>>> import numpy as np
>>> import numpy.linalg as la
>>> np.set_printoptions(precision=1, suppress=True, linewidth=200, floatmode="fixed")
>>> J = np.load("data.npy")
>>> J
array([[ 0.1, -0.1, -0.3],
       [-0.5,  0.2,  0.7],
       [-0.7,  0.3,  0.4],
       [ 0.8, -0.3,  0.2],
       [-0.3,  0.1,  0.5],
       [ 0.7, -0.3, -0.8],
       [ 0.5, -0.1,  0.1],
       [-0.7,  0.3,  0.0],
       [ 0.4, -0.1,  0.6],
       [ 0.2,  0.0,  0.7],
       [ 0.1,  0.0,  0.3],
       [-0.7,  0.4,  0.9],
       [-0.4,  0.0, -0.9],
       [ 0.6, -0.3, -0.7],
       [ 0.4, -0.3, -1.0],
       [ 0.3,  0.0,  0.7],
       [-0.1, -0.1, -0.9],
       [ 0.6, -0.2, -0.4],
       [ 0.3, -0.1,  0.2],
       [ 0.3, -0.2, -1.0],
       [ 0.4, -0.2, -0.6],
       [ 0.3, -0.2, -0.7],
       [ 0.7, -0.3, -0.5],
       [ 0.0, -0.1, -0.6],
       [ 0.1,  0.0,  0.6],
       [-0.3,  0.1,  0.7],
       [ 0.1,  0.0,  0.4]])
>>> cen = J - J.mean(axis=0)
>>> evecs = la.svd(cen)[2][:2]
>>> B = cen - cen @ evecs.T @ evecs
>>> np.round(B.std(axis=0), 1) + 0
array([0.0, 0.0, 0.0])
>>> round(float(la.norm(B) / la.norm(cen)), 1)
0.0
>>> (cen @ evecs.T).std(axis=0)
array([0.7, 0.4])
>>> np.round(np.cov(cen @ evecs.T, rowvar=False), 1) + 0
array([[0.5, 0.0],
       [0.0, 0.2]])
>>> z = J[:, 2] > np.median(J[:, 2])
>>> f = J[z].mean(axis=0) - J[~z].mean(axis=0)
>>> ((J - J.mean(axis=0)) @ f > 0).astype(int)
array([0, 1, 1, 1, 1, 0, 1, 1, 1, 1, 1, 1, 0, 0, 0, 1, 0, 0, 1, 0, 0, 0, 0, 0, 1, 1, 1])
>>> f
array([-0.3,  0.2,  1.1])
>>> np.argsort(-np.abs(f).round(6), kind="stable")
array([2, 0, 1])
>>> W0 = -1 * np.eye(4) + np.eye(4, k=1)
>>> W0
array([[-1.0,  1.0,  0.0,  0.0],
       [ 0.0, -1.0,  1.0,  0.0],
       [ 0.0,  0.0, -1.0,  1.0],
       [ 0.0,  0.0,  0.0, -1.0]])
>>> vec = np.array([1, -1, -1, -2])
>>> rhs = W0 @ vec
>>> coef, lr = np.zeros(4), 1 / la.norm(W0, 2) ** 2
>>> for i in range(30):
...     coef -= lr * W0.T @ (W0 @ coef - rhs)
...     if i % 5 == 0: print(i, round(la.norm(W0 @ coef - rhs), 1))
... 
0 1.7
5 0.4
10 0.2
15 0.2
20 0.1
25 0.1
>>> np.round(la.cond(W0), 1)
np.float64(5.4)
